% ipython --no-banner

In [1]: import numpy as np

In [2]: from numpy import linalg as LA

In [3]: np.set_printoptions(precision=2, suppress=True, linewidth=160)

In [4]: tidy = lambda a: np.round(a, 2) + 0

In [5]: E = np.array([[2, 3], [0, 3], [2, 15]])

In [6]: A2 = E / np.sqrt((E ** 2).mean(axis=1, keepdims=True))

In [7]: LA.matrix_rank(E - E.mean(axis=1, keepdims=True))
Out[7]: np.int64(1)

In [8]: tidy(A2[1])
Out[8]: array([0.  , 1.41])

In [9]: LA.matrix_rank(A2) == LA.matrix_rank(E)
Out[9]: np.True_

In [10]: A2 = np.c_[E[:, :1] @ np.array([[-1]]), np.array([1, 0, 1])]

In [11]: A2
Out[11]: 
array([[-2,  1],
       [ 0,  0],
       [-2,  1]])

In [12]: tidy(LA.lstsq(E, A2[:, 0])[0])
Out[12]: array([-1.,  0.])

In [13]: print(tidy(LA.norm(LA.qr(E)[0].T @ A2, axis=0) ** 2 / ((A2 ** 2).sum(axis=0) + 1e-12)))
[1. 1.]

In [14]: x0 = np.array([-1, 0])

In [15]: y = E @ x0

In [16]: y
Out[16]: array([-2,  0, -2])

In [17]: tidy(LA.solve(E.T @ E, E.T @ y))
Out[17]: array([-1.,  0.])

In [18]: rng = np.random.default_rng(78530)

In [19]: y = y + 0.3 * rng.normal(size=3)

In [20]: tidy(y)
Out[20]: array([-2.23,  0.28, -1.62])

In [21]: b, *_ = LA.lstsq(E, y)

In [22]: tidy(b)
Out[22]: array([-1.22,  0.06])

In [23]: data = np.load("out1.npy")

In [24]: data
Out[24]: 
array([[ 3,  0,  0,  0],
       [-2,  1,  0,  0],
       [-2, -3,  2,  0],
       [-1,  0, -2,  2]])

In [25]: O, R = LA.qr(data)

In [26]: print(tidy(O))
[[-0.71  0.22  0.03  0.67]
 [ 0.47 -0.48 -0.31  0.67]
 [ 0.47  0.85 -0.1   0.22]
 [ 0.24 -0.07  0.94  0.22]]

In [27]: tidy(R)
Out[27]: 
array([[-4.24, -0.94,  0.47,  0.47],
       [ 0.  , -3.02,  1.84, -0.15],
       [ 0.  ,  0.  , -2.1 ,  1.89],
       [ 0.  ,  0.  ,  0.  ,  0.45]])

In [28]: print(tidy(np.trace(O @ O.T)))
4.0

In [29]: print(O.shape, R.shape)
(4, 4) (4, 4)

In [30]: tidy(O.T @ O)
Out[30]: 
array([[1., 0., 0., 0.],
       [0., 1., 0., 0.],
       [0., 0., 1., 0.],
       [0., 0., 0., 1.]])
